$ python -q
>>> import numpy as np
>>> import numpy.linalg as la
>>> np.set_printoptions(suppress=True, linewidth=120)
>>> arr = np.loadtxt("data.csv", delimiter=",")
>>> print(arr)
[[ 2.42 -1.16 -2.36 -2.43  2.16  1.01  2.3 ]
 [-0.13  0.06 -0.17  0.06 -0.05  0.02 -0.1 ]
 [ 2.94 -1.36 -3.04 -3.11  3.15  1.5   3.11]
 [ 0.62 -0.13 -0.41 -0.47  0.6   0.21  0.5 ]
 [-0.51  0.31  0.6   0.43 -0.61 -0.37 -0.62]
 [-2.71  1.33  2.52  2.63 -2.6  -1.4  -2.57]
 [ 2.56 -1.32 -2.67 -2.49  2.73  1.32  2.65]
 [-1.5   0.73  1.49  1.6  -1.39 -0.68 -1.37]
 [-0.18  0.01 -0.16  0.01  0.19  0.05 -0.14]
 [ 0.05 -0.03 -0.1  -0.19 -0.06 -0.1   0.11]
 [-4.66  2.27  4.71  4.74 -4.94 -2.4  -4.89]
 [-2.02  1.12  2.04  2.12 -2.01 -1.16 -2.02]
 [-0.83  0.32  0.94  0.91 -0.85 -0.37 -0.94]
 [ 0.92 -0.62 -1.18 -1.06  1.09  0.46  0.98]
 [-1.37  0.93  1.32  1.51 -1.43 -0.66 -1.35]
 [-7.34  3.56  7.29  7.09 -7.21 -3.75 -7.34]
 [ 2.22 -0.97 -2.22 -2.19  2.23  1.3   2.11]
 [-0.86  0.49  0.82  0.82 -0.66 -0.49 -0.95]
 [-2.99  1.42  2.96  2.94 -3.12 -1.35 -3.03]
 [-2.98  1.41  3.    3.1  -2.86 -1.54 -3.17]
 [-3.53  1.64  3.45  3.48 -3.57 -1.86 -3.7 ]
 [ 1.93 -1.11 -1.87 -2.03  1.89  1.01  1.95]
 [-0.94  0.48  0.82  1.08 -0.85 -0.39 -1.01]
 [-0.8   0.3   0.73  0.66 -0.66 -0.37 -0.7 ]
 [ 0.11 -0.2  -0.24 -0.28  0.37  0.22  0.2 ]
 [ 0.22 -0.02 -0.23 -0.23  0.12  0.09  0.19]
 [ 2.92 -1.3  -2.76 -2.9   2.94  1.4   2.85]
 [-0.43  0.01  0.33  0.24 -0.27 -0.19 -0.25]
 [ 0.78 -0.4  -0.92 -1.02  0.82  0.33  0.88]
 [-1.41  0.67  1.44  1.38 -1.21 -0.56 -1.24]
 [-1.95  0.94  2.17  2.14 -2.3  -0.96 -2.29]
 [-0.19 -0.12  0.15  0.16 -0.04 -0.15 -0.03]
 [-1.56  0.79  1.71  1.55 -1.63 -0.75 -1.55]
 [-3.33  1.65  3.33  3.32 -3.23 -1.41 -3.43]
 [ 0.22 -0.03 -0.2  -0.16  0.07  0.1   0.28]
 [ 1.14 -0.49 -1.   -1.14  1.11  0.51  1.08]
 [-2.14  0.96  1.99  2.11 -2.06 -0.9  -1.85]
 [-5.24  2.65  5.19  5.26 -5.23 -2.63 -5.24]
 [ 1.55 -0.96 -1.49 -1.71  1.53  0.73  1.44]]
>>> Z = arr[[15, 20]].astype(float)
>>> for _ in range(3):
...     labels = la.norm(arr[:, None] - Z, axis=-1).argmin(axis=1)
...     Z = np.array([arr[labels == j].mean(axis=0) for j in range(2)])
... 
>>> print(labels)
[1 1 1 1 1 1 1 1 1 1 0 1 1 1 1 0 1 1 1 1 0 1 1 1 1 1 1 1 1 1 1 1 1 0 1 1 1 0 1]
>>> print(np.bincount(labels))
[ 5 34]
>>> print(Z.round(2))
[[-4.82  2.35  4.79  4.78 -4.84 -2.41 -4.92]
 [-0.14  0.06  0.12  0.12 -0.11 -0.06 -0.13]]
>>> x = np.array([-6, 1, -2, 5, 4, -9, -2])
>>> target = arr @ x
>>> beta, lr = np.zeros(7), 1 / la.norm(arr, 2) ** 2
>>> for i in range(25):
...     beta -= lr * arr.T @ (arr @ beta - target)
...     if i % 5 == 0: print(i, round(la.norm(arr @ beta - target), 2))
... 
0 6.99
5 6.98
10 6.97
15 6.96
20 6.95
>>> print(round(float(la.cond(arr)), 2))
86.65
>>> print(beta.round(2))
[-2.23  1.07  2.14  2.2  -2.13 -1.13 -2.2 ]
>>> print(np.round(np.abs(la.svd(arr)[2][-1]), 2))
[0.4  0.38 0.16 0.66 0.13 0.46 0.02]
>>> print(la.matrix_rank(arr, rtol=0.1))
1
>>> print(np.argsort(-la.norm(arr, axis=0).round(6), kind="stable")[:3])
[6 4 3]
>>> cen = arr - arr.mean(axis=0)
>>> V = la.svd(cen)[2][:1]
>>> other = cen - cen @ V.T @ V
>>> print(np.round(np.diag(V.T @ V), 2))
[0.18 0.04 0.18 0.18 0.18 0.05 0.18]
>>> print(np.round(la.norm(other) / la.norm(cen), 2))
0.04
>>> print(np.round((cen @ V.T).std(axis=0), 2))
[5.3]
>>> cen = (arr - arr.mean(axis=0)) / arr.std(axis=0)
>>> print(np.round(cen.std(axis=0), 2))
[1. 1. 1. 1. 1. 1. 1.]
>>> beta = la.lstsq(np.delete(cen, 5, axis=1), cen[:, 5])[0]
>>> print(np.abs(beta).argmax())
3
>>> print(round(float(1 - np.var(cen[:, 5] - np.delete(cen, 5, axis=1) @ beta)), 2))
0.99
>>> E = np.load("arr.npy")
>>> print(E)
[[-0.7  0.6  0.9 -0.8]
 [-0.7 -0.5  1.3 -1.6]
 [ 1.6 -1.4  0.3  1. ]
 [-1.6 -1.2  0.4  0.4]
 [-0.1 -1.2 -1.2 -0.2]
 [ 0.3  1.7  0.5  1.5]
 [ 0.9  0.6 -1.8  0.6]
 [ 0.6 -0.5 -0.4  0.2]
 [-0.9  2.1  0.2 -0.8]
 [ 0.2  0.9 -0.4  0.2]
 [ 1.1  0.3  1.1  1. ]
 [ 0.7  0.4  0.2  0.2]
 [-0.4  0.6 -1.2  1.3]
 [-0.7 -0.5  0.8 -0.5]
 [ 0.9  1.3  1.4 -0.2]
 [-1.   1.8 -0.2  0.4]
 [ 0.2 -0.6  0.7  1.5]
 [-1.2  2.  -0.3  0.2]
 [ 0.5  0.6  0.9  1.1]
 [ 0.2  0.5  0.7 -0.1]
 [-1.3 -1.7 -0.5 -0.1]
 [ 0.7 -1.9  0.4  1.1]
 [ 0.2 -0.6  0.8 -1.1]
 [ 1.   1.7 -2.4 -0.3]
 [ 2.7  0.2 -1.2  0.2]
 [-0.2  0.8  0.3  0.4]
 [-0.2 -0.6  0.1 -1.4]
 [ 0.4 -0.2  0.8 -2.5]
 [-0.3 -1.2 -0.5  2.8]
 [ 0.7 -2.7  0.9  0.1]]
>>> cen = E - E.mean(axis=0)
>>> V = la.svd(cen)[2][:2]
>>> other = cen - cen @ V.T @ V
>>> print(np.round((cen @ V.T).std(axis=0), 2))
[1.24 1.12]
>>> print(np.round(other.std(axis=0), 2))
[0.79 0.2  0.71 0.52]
>>> print(np.round(la.norm(other) / la.norm(cen), 2))
0.58
>>> print(np.round(np.cov(cen @ V.T, rowvar=False), 2) + 0)
[[1.59 0.  ]
 [0.   1.31]]
>>> K = np.load("mat.npy")
>>> print(K)
[[ 5  5  5  5  5  5  5  5  5  5  5  5  5]
 [ 5 10 10 10 10 10 10 10 10 10 10 10 10]
 [ 5 10 15 15 15 15 15 15 15 15 15 15 15]
 [ 5 10 15 20 20 20 20 20 20 20 20 20 20]
 [ 5 10 15 20 25 25 25 25 25 25 25 25 25]
 [ 5 10 15 20 25 30 30 30 30 30 30 30 30]
 [ 5 10 15 20 25 30 35 35 35 35 35 35 35]
 [ 5 10 15 20 25 30 35 40 40 40 40 40 40]
 [ 5 10 15 20 25 30 35 40 45 45 45 45 45]
 [ 5 10 15 20 25 30 35 40 45 50 50 50 50]
 [ 5 10 15 20 25 30 35 40 45 50 55 55 55]
 [ 5 10 15 20 25 30 35 40 45 50 55 60 60]
 [ 5 10 15 20 25 30 35 40 45 50 55 60 65]]
>>> # equal to its transpose
>>> L = la.cholesky(K)
>>> print(la.eigvalsh(K).min() > 0)
True
>>> la.determinant(K)
Traceback (most recent call last):
  File "<python-input-44>", line 1, in <module>
    la.determinant(K)
    ^^^^^^^^^^^^^^
AttributeError: module 'numpy.linalg' has no attribute 'determinant'
>>> print(np.allclose(K @ K.T, K.T @ K))
True
>>> print(np.trace(K))
455
>>> other = la.inv(K)
>>> print(np.round(la.cond(K), 2))
291.8
>>> print(np.allclose(other, K.T))
False
>>> A = np.array([[-1.4, -1.6, 0.0, -0.1, 0.9, -0.8],
...     [0.2, 0.5, 1.1, 1.5, -0.8, 0.8],
...     [-2.2, -1.2, 0.2, -0.3, 0.5, 0.1],
...     [1.2, -1.5, 0.7, -0.6, 1.3, -1.3],
...     [-0.7, -0.1, 1.5, -1.1, 0.0, -2.2],
...     [0.6, -0.5, 0.6, 0.6, -0.4, -0.3],
...     [0.8, 0.5, 1.4, 1.6, 0.8, -1.1],
...     [0.0, 1.4, 0.2, -0.5, 0.6, 0.3]])
>>> rng = np.random.default_rng(4119)
>>> A[1] = A[4] + 0.3 * rng.normal(size=6)
>>> print(A.round(2))
[[-1.4  -1.6   0.   -0.1   0.9  -0.8 ]
 [-0.91 -0.28  1.48 -1.06  0.01 -2.31]
 [-2.2  -1.2   0.2  -0.3   0.5   0.1 ]
 [ 1.2  -1.5   0.7  -0.6   1.3  -1.3 ]
 [-0.7  -0.1   1.5  -1.1   0.   -2.2 ]
 [ 0.6  -0.5   0.6   0.6  -0.4  -0.3 ]
 [ 0.8   0.5   1.4   1.6   0.8  -1.1 ]
 [ 0.    1.4   0.2  -0.5   0.6   0.3 ]]
>>> O, V = la.qr(A[:, :4])[0], la.qr(A[:, 4:])[0]
>>> s = la.svd(O.T @ V, compute_uv=False)
>>> print(s.round(2))
[0.97 0.37]
>>> print((s > 0.9).sum())
1
>>> left, s, VT = la.svd(A, full_matrices=False)
>>> print(np.round(left.T @ left, 2) + 0)
[[1. 0. 0. 0. 0. 0.]
 [0. 1. 0. 0. 0. 0.]
 [0. 0. 1. 0. 0. 0.]
 [0. 0. 0. 1. 0. 0.]
 [0. 0. 0. 0. 1. 0.]
 [0. 0. 0. 0. 0. 1.]]
>>> print(np.abs(left[:, 0]).round(6).argmax())
1
>>> print(s.round(2))
[4.95 3.52 2.63 1.97 1.56 0.58]
>>> print(np.allclose(left * s @ VT, A))
True
>>> print(np.round(VT @ VT.T, 2) + 0)
[[1. 0. 0. 0. 0. 0.]
 [0. 1. 0. 0. 0. 0.]
 [0. 0. 1. 0. 0. 0.]
 [0. 0. 0. 1. 0. 0.]
 [0. 0. 0. 0. 1. 0.]
 [0. 0. 0. 0. 0. 1.]]
>>> print(np.round(np.abs(VT[0]), 2))
[0.27 0.33 0.46 0.25 0.2  0.71]
>>> proj = A @ la.solve(A.T @ A, A.T)
>>> print(np.round(proj @ A[:, 0], 2) + 0)
[-1.4  -0.91 -2.2   1.2  -0.7   0.6   0.8   0.  ]
>>> print(proj.round(2) + 0)
[[ 0.75  0.06  0.14  0.07 -0.05 -0.31  0.09 -0.23]
 [ 0.06  0.52 -0.01 -0.03  0.49 -0.01  0.   -0.03]
 [ 0.14 -0.01  0.92 -0.04  0.    0.17 -0.05  0.13]
 [ 0.07 -0.03 -0.04  0.98  0.02  0.09 -0.03  0.06]
 [-0.05  0.49  0.    0.02  0.49  0.03 -0.01  0.05]
 [-0.31 -0.01  0.17  0.09  0.03  0.6   0.12 -0.3 ]
 [ 0.09  0.   -0.05 -0.03 -0.01  0.12  0.96  0.09]
 [-0.23 -0.03  0.13  0.06  0.05 -0.3   0.09  0.78]]
>>> left, s, VT = la.svd(proj)
>>> V = VT[:(s > 1e-8).sum()]
>>> x = proj[3] + 3 * proj[4] + rng.integers(2) * np.eye(8)[0]
>>> print(x.round(2))
[ 0.94  1.46 -0.03  1.04  1.5   0.18 -0.06  0.21]
>>> print(round(la.norm(x - V.T @ V @ x), 2))
0.5
>>> print(np.round(np.diag(V.T @ V), 2))
[0.75 0.52 0.92 0.98 0.49 0.6  0.96 0.78]
>>> J = np.load("test19.npy")
>>> print(J)
[[-8  1  6  1  7 -7  9 -4 -3  6 -8 -2  7]
 [-7  2  7  2  8 -6 10 -3 -2  7 -7 -1  8]
 [-6  3  8  3  9 -5 11 -2 -1  8 -6  0  9]
 [-6  3  8  3  9 -5 11 -2 -1  8 -6  0  9]
 [-7  2  7  2  8 -6 10 -3 -2  7 -7 -1  8]
 [-7  2  7  2  8 -6 10 -3 -2  7 -7 -1  8]
 [-7  2  7  2  8 -6 10 -3 -2  7 -7 -1  8]
 [-8  1  6  1  7 -7  9 -4 -3  6 -8 -2  7]
 [-8  1  6  1  7 -7  9 -4 -3  6 -8 -2  7]
 [-7  2  7  2  8 -6 10 -3 -2  7 -7 -1  8]
 [-6  3  8  3  9 -5 11 -2 -1  8 -6  0  9]]
>>> print([round(float(x), 2) for x in la.svd(J, compute_uv=False)[:3]])
[72.84, 8.6, 0.0]
>>> print(la.matrix_rank(J, rtol=0.1))
2
>>> print(np.argsort(-la.norm(J, axis=0).round(6), kind="stable")[:3])
[ 6  4 12]
>>> mat = np.minimum.outer(np.arange(1, 8), np.arange(1, 8)) * -1
>>> print(mat)
[[-1 -1 -1 -1 -1 -1 -1]
 [-1 -2 -2 -2 -2 -2 -2]
 [-1 -2 -3 -3 -3 -3 -3]
 [-1 -2 -3 -4 -4 -4 -4]
 [-1 -2 -3 -4 -5 -5 -5]
 [-1 -2 -3 -4 -5 -6 -6]
 [-1 -2 -3 -4 -5 -6 -7]]
>>> evals, V = la.eigh(mat)
>>> x = np.array([3, 5, 4, -5, -1, 0, -1])
>>> print(np.abs(mat).sum(axis=1).max(), round(float(np.abs(evals).max()), 2))
28 22.88
>>> print(np.round(V * np.abs(evals) @ V.T, 2))
[[1. 1. 1. 1. 1. 1. 1.]
 [1. 2. 2. 2. 2. 2. 2.]
 [1. 2. 3. 3. 3. 3. 3.]
 [1. 2. 3. 4. 4. 4. 4.]
 [1. 2. 3. 4. 5. 5. 5.]
 [1. 2. 3. 4. 5. 6. 6.]
 [1. 2. 3. 4. 5. 6. 7.]]
